In [1]: import numpy as np

In [2]: np.set_printoptions(precision=3, suppress=True, linewidth=120, floatmode="fixed")

In [3]: E = np.loadtxt("block7.csv", delimiter=",")

In [4]: print(E)
[[ -1.919  -3.869 -19.509 -15.607 -15.542]
 [ -1.478  -3.148 -16.770 -13.406 -12.999]
 [ -0.718  -1.809 -11.493  -9.117  -8.177]
 [ -0.517  -1.420  -9.882  -7.791  -6.735]
 [ -0.172  -0.655  -6.517  -4.989  -3.805]
 [ -0.061  -0.333  -4.939  -3.656  -2.494]
 [ -0.015  -0.145  -3.914  -2.783  -1.681]
 [ -0.013  -0.131  -3.830  -2.711  -1.616]
 [ -0.006  -0.084  -3.548  -2.470  -1.402]
 [ -0.009   0.082  -2.362  -1.454  -0.564]
 [ -0.030   0.126  -1.890  -1.053  -0.275]
 [ -0.031   0.127  -1.864  -1.031  -0.261]
 [ -0.064   0.147  -1.442  -0.680  -0.046]
 [ -0.117   0.132  -0.943  -0.296   0.116]
 [ -0.119   0.025  -0.303  -0.010   0.045]
 [ -0.116   0.023  -0.293  -0.009   0.042]
 [  0.077   0.005   0.145   0.001   0.010]
 [  0.184   0.023   0.331   0.006   0.049]
 [  0.323   0.058   0.561   0.021   0.126]
 [  0.491   0.111   0.835   0.051   0.248]
 [  0.740   0.206   1.240   0.114   0.469]
 [  0.822   0.240   1.374   0.140   0.550]
 [  1.030   0.331   1.717   0.213   0.769]
 [  1.391   0.503   2.322   0.364   1.188]
 [  1.799   0.713   3.020   0.565   1.708]
 [  2.798   1.272   4.787   1.156   3.121]
 [  3.547   1.720   6.156   1.668   4.273]
 [  5.763   3.138  10.376   3.418   7.985]
 [  6.274   3.479  11.377   3.859   8.888]
 [  6.326   3.514  11.481   3.905   8.981]
 [  7.981   4.646  14.784   5.410  11.998]
 [ 10.226   6.231  19.381   7.595  16.260]
 [ 10.370   6.335  19.681   7.740  16.541]
 [ 12.015   7.527  23.122   9.430  19.769]
 [ 13.615   8.703  26.513  11.127  22.969]]

In [5]: cov = np.cov(E, rowvar=False)

In [6]: print(cov.shape)
(5, 5)

In [7]: print(np.corrcoef(E.T))
[[1.000 0.976 0.935 0.823 0.943]
 [0.976 1.000 0.980 0.918 0.991]
 [0.935 0.980 1.000 0.969 0.995]
 [0.823 0.918 0.969 1.000 0.963]
 [0.943 0.991 0.995 0.963 1.000]]

In [8]: print(round(np.corrcoef(E[:, 1], E[:, 4])[0, 1], 3))
0.991

In [9]: print(np.argwhere(np.triu(np.abs(np.corrcoef(E.T)) > 0.8, 1)))
[[0 1]
 [0 2]
 [0 3]
 [0 4]
 [1 2]
 [1 3]
 [1 4]
 [2 3]
 [2 4]
 [3 4]]

In [10]: print(E.std(axis=0))
[ 4.030  2.740 10.070  5.436  8.047]
